$ ipython --no-banner

In [1]: import numpy as np

In [2]: np.set_printoptions(precision=2, suppress=True, linewidth=160)

In [3]: def rnd(a):
   ...:     return np.round(a, 2) + 0
   ...: 

In [4]: rng = np.random.default_rng(238995)

In [5]: mat = np.eye(10, dtype=int)[rng.permutation(10)]

In [6]: mat
Out[6]: 
array([[0, 0, 0, 0, 0, 0, 0, 0, 1, 0],
       [0, 0, 0, 0, 1, 0, 0, 0, 0, 0],
       [1, 0, 0, 0, 0, 0, 0, 0, 0, 0],
       [0, 0, 0, 0, 0, 0, 1, 0, 0, 0],
       [0, 0, 0, 0, 0, 1, 0, 0, 0, 0],
       [0, 1, 0, 0, 0, 0, 0, 0, 0, 0],
       [0, 0, 0, 1, 0, 0, 0, 0, 0, 0],
       [0, 0, 0, 0, 0, 0, 0, 1, 0, 0],
       [0, 0, 1, 0, 0, 0, 0, 0, 0, 0],
       [0, 0, 0, 0, 0, 0, 0, 0, 0, 1]])

In [7]: mat @ np.ones(10)
Out[7]: array([1., 1., 1., 1., 1., 1., 1., 1., 1., 1.])

In [8]: p = np.eye(10)[3]

In [9]: for _ in range(3):
   ...:     p = p @ mat
   ...:     print(p.round(2))
   ...: 
[0. 0. 0. 0. 0. 0. 1. 0. 0. 0.]
[0. 0. 0. 1. 0. 0. 0. 0. 0. 0.]
[0. 0. 0. 0. 0. 0. 1. 0. 0. 0.]

In [10]: mat.sum(axis=1)
Out[10]: array([1, 1, 1, 1, 1, 1, 1, 1, 1, 1])

In [11]: print(np.linalg.matrix_rank(mat))
10

In [12]: print(mat.sum(axis=0))
[1 1 1 1 1 1 1 1 1 1]

In [13]: rnd(np.linalg.svd(mat, compute_uv=False))
Out[13]: array([1., 1., 1., 1., 1., 1., 1., 1., 1., 1.])

In [14]: rnd(np.abs(np.linalg.eigvals(mat)).max())
Out[14]: np.float64(1.0)

In [15]: (mat - mat.T) / 2
Out[15]: 
array([[ 0. ,  0. , -0.5,  0. ,  0. ,  0. ,  0. ,  0. ,  0.5,  0. ],
       [ 0. ,  0. ,  0. ,  0. ,  0.5, -0.5,  0. ,  0. ,  0. ,  0. ],
       [ 0.5,  0. ,  0. ,  0. ,  0. ,  0. ,  0. ,  0. , -0.5,  0. ],
       [ 0. ,  0. ,  0. ,  0. ,  0. ,  0. ,  0. ,  0. ,  0. ,  0. ],
       [ 0. , -0.5,  0. ,  0. ,  0. ,  0.5,  0. ,  0. ,  0. ,  0. ],
       [ 0. ,  0.5,  0. ,  0. , -0.5,  0. ,  0. ,  0. ,  0. ,  0. ],
       [ 0. ,  0. ,  0. ,  0. ,  0. ,  0. ,  0. ,  0. ,  0. ,  0. ],
       [ 0. ,  0. ,  0. ,  0. ,  0. ,  0. ,  0. ,  0. ,  0. ,  0. ],
       [-0.5,  0. ,  0.5,  0. ,  0. ,  0. ,  0. ,  0. ,  0. ,  0. ],
       [ 0. ,  0. ,  0. ,  0. ,  0. ,  0. ,  0. ,  0. ,  0. ,  0. ]])

In [16]: print(np.allclose(mat, mat.T))
False

In [17]: (mat + mat.T) / 2
Out[17]: 
array([[0. , 0. , 0.5, 0. , 0. , 0. , 0. , 0. , 0.5, 0. ],
       [0. , 0. , 0. , 0. , 0.5, 0.5, 0. , 0. , 0. , 0. ],
       [0.5, 0. , 0. , 0. , 0. , 0. , 0. , 0. , 0.5, 0. ],
       [0. , 0. , 0. , 0. , 0. , 0. , 1. , 0. , 0. , 0. ],
       [0. , 0.5, 0. , 0. , 0. , 0.5, 0. , 0. , 0. , 0. ],
       [0. , 0.5, 0. , 0. , 0.5, 0. , 0. , 0. , 0. , 0. ],
       [0. , 0. , 0. , 1. , 0. , 0. , 0. , 0. , 0. , 0. ],
       [0. , 0. , 0. , 0. , 0. , 0. , 0. , 1. , 0. , 0. ],
       [0.5, 0. , 0.5, 0. , 0. , 0. , 0. , 0. , 0. , 0. ],
       [0. , 0. , 0. , 0. , 0. , 0. , 0. , 0. , 0. , 1. ]])

In [18]: rnd(np.linalg.det(mat))
Out[18]: np.float64(-1.0)

In [19]: mat @ mat
Out[19]: 
array([[0, 0, 1, 0, 0, 0, 0, 0, 0, 0],
       [0, 0, 0, 0, 0, 1, 0, 0, 0, 0],
       [0, 0, 0, 0, 0, 0, 0, 0, 1, 0],
       [0, 0, 0, 1, 0, 0, 0, 0, 0, 0],
       [0, 1, 0, 0, 0, 0, 0, 0, 0, 0],
       [0, 0, 0, 0, 1, 0, 0, 0, 0, 0],
       [0, 0, 0, 0, 0, 0, 1, 0, 0, 0],
       [0, 0, 0, 0, 0, 0, 0, 1, 0, 0],
       [1, 0, 0, 0, 0, 0, 0, 0, 0, 0],
       [0, 0, 0, 0, 0, 0, 0, 0, 0, 1]])

In [20]: np.linalg.matrix_power(mat, 4)
Out[20]: 
array([[0, 0, 0, 0, 0, 0, 0, 0, 1, 0],
       [0, 0, 0, 0, 1, 0, 0, 0, 0, 0],
       [1, 0, 0, 0, 0, 0, 0, 0, 0, 0],
       [0, 0, 0, 1, 0, 0, 0, 0, 0, 0],
       [0, 0, 0, 0, 0, 1, 0, 0, 0, 0],
       [0, 1, 0, 0, 0, 0, 0, 0, 0, 0],
       [0, 0, 0, 0, 0, 0, 1, 0, 0, 0],
       [0, 0, 0, 0, 0, 0, 0, 1, 0, 0],
       [0, 0, 1, 0, 0, 0, 0, 0, 0, 0],
       [0, 0, 0, 0, 0, 0, 0, 0, 0, 1]])

In [21]: np.trace(mat)
Out[21]: np.int64(2)
